$ ipython --no-banner

In [1]: import numpy as np

In [2]: np.set_printoptions(precision=2, suppress=True, linewidth=160, legacy="1.25")

In [3]: E = np.load("out7.npy")

In [4]: E
Out[4]: 
array([[ -2.6 ,  -5.89,  -2.84,  -6.25],
       [ -2.66,  -5.7 ,  -1.9 ,  -5.64],
       [ -3.34,  -6.99,  -3.06,  -6.62],
       [ -0.78,  -2.39,  -0.87,  -2.25],
       [  3.22,   6.42,   2.11,   6.56],
       [ -3.38,  -7.21,  -2.19,  -6.71],
       [  1.83,   3.65,   1.81,   3.71],
       [ -1.82,  -4.28,  -1.44,  -3.91],
       [ -7.06, -13.7 ,  -4.7 , -13.21],
       [  4.84,   9.6 ,   4.21,   9.97],
       [ -6.96, -13.92,  -5.59, -14.49],
       [ -3.09,  -6.89,  -2.31,  -6.41],
       [ -0.6 ,  -1.68,  -0.44,  -1.89],
       [  2.13,   5.16,   2.36,   4.8 ],
       [ -4.16,  -8.71,  -2.91,  -9.04],
       [  7.45,  14.79,   5.68,  14.5 ],
       [ -6.68, -13.89,  -5.  , -13.38],
       [ -4.33,  -9.25,  -3.15,  -9.3 ],
       [ -5.14,  -9.54,  -3.11,  -9.38],
       [  3.62,   7.85,   3.3 ,   7.73],
       [  5.47,   9.82,   3.79,   9.72],
       [  2.82,   5.71,   2.03,   5.75],
       [ -2.71,  -4.64,  -1.69,  -5.39],
       [ -6.98, -14.39,  -5.75, -13.94],
       [ -3.19,  -6.22,  -2.4 ,  -6.55],
       [  1.14,   1.39,   0.83,   1.23],
       [  6.16,  12.37,   4.89,  12.22],
       [  6.31,  11.45,   4.21,  12.28],
       [ -3.07,  -6.51,  -2.39,  -7.18],
       [ -0.78,  -1.  ,   0.1 ,  -1.58],
       [ -0.29,  -1.54,  -0.32,  -0.99],
       [  8.  ,  15.43,   5.91,  15.48],
       [  0.51,   1.53,   0.92,   0.97],
       [  0.88,   1.38,   0.81,   1.78],
       [  0.87,   0.65,   0.06,   1.3 ],
       [ -2.56,  -4.69,  -1.45,  -4.39]])

In [5]: vec = np.array([1, 3, 2, 0])

In [6]: rhs = E @ vec

In [7]: np.round(np.linalg.lstsq(E, rhs)[0], 2) + 0
Out[7]: array([1., 3., 2., 0.])

In [8]: np.round(np.linalg.pinv(E) @ E, 2) + 0
Out[8]: 
array([[1., 0., 0., 0.],
       [0., 1., 0., 0.],
       [0., 0., 1., 0.],
       [0., 0., 0., 1.]])

In [9]: rng = np.random.default_rng(2999)

In [10]: rhs = rhs + 0.3 * rng.normal(size=36)

In [11]: rhs
Out[11]: 
array([-26.17, -24.1 , -30.61,  -9.45,  26.64, -29.34,  16.48, -17.98, -57.45,  42.36, -59.71, -28.55,  -6.38,  21.85, -36.42,  63.3 , -58.55, -38.32, -39.58,
        33.52,  42.86,  24.25, -19.36, -61.58, -26.68,   6.95,  53.58,  49.1 , -27.19,  -2.8 ,  -5.13,  65.98,   6.62,   6.91,   2.35, -19.06])

In [12]: c, *_ = np.linalg.lstsq(E, rhs)

In [13]: round(float(np.linalg.norm(rhs - E @ c)), 2)
Out[13]: 1.89

In [14]: np.round(E.T @ (rhs - E @ c), 2) + 0
Out[14]: array([0., 0., 0., 0.])

In [15]: c.round()
Out[15]: array([ 1.,  3.,  2., -0.])
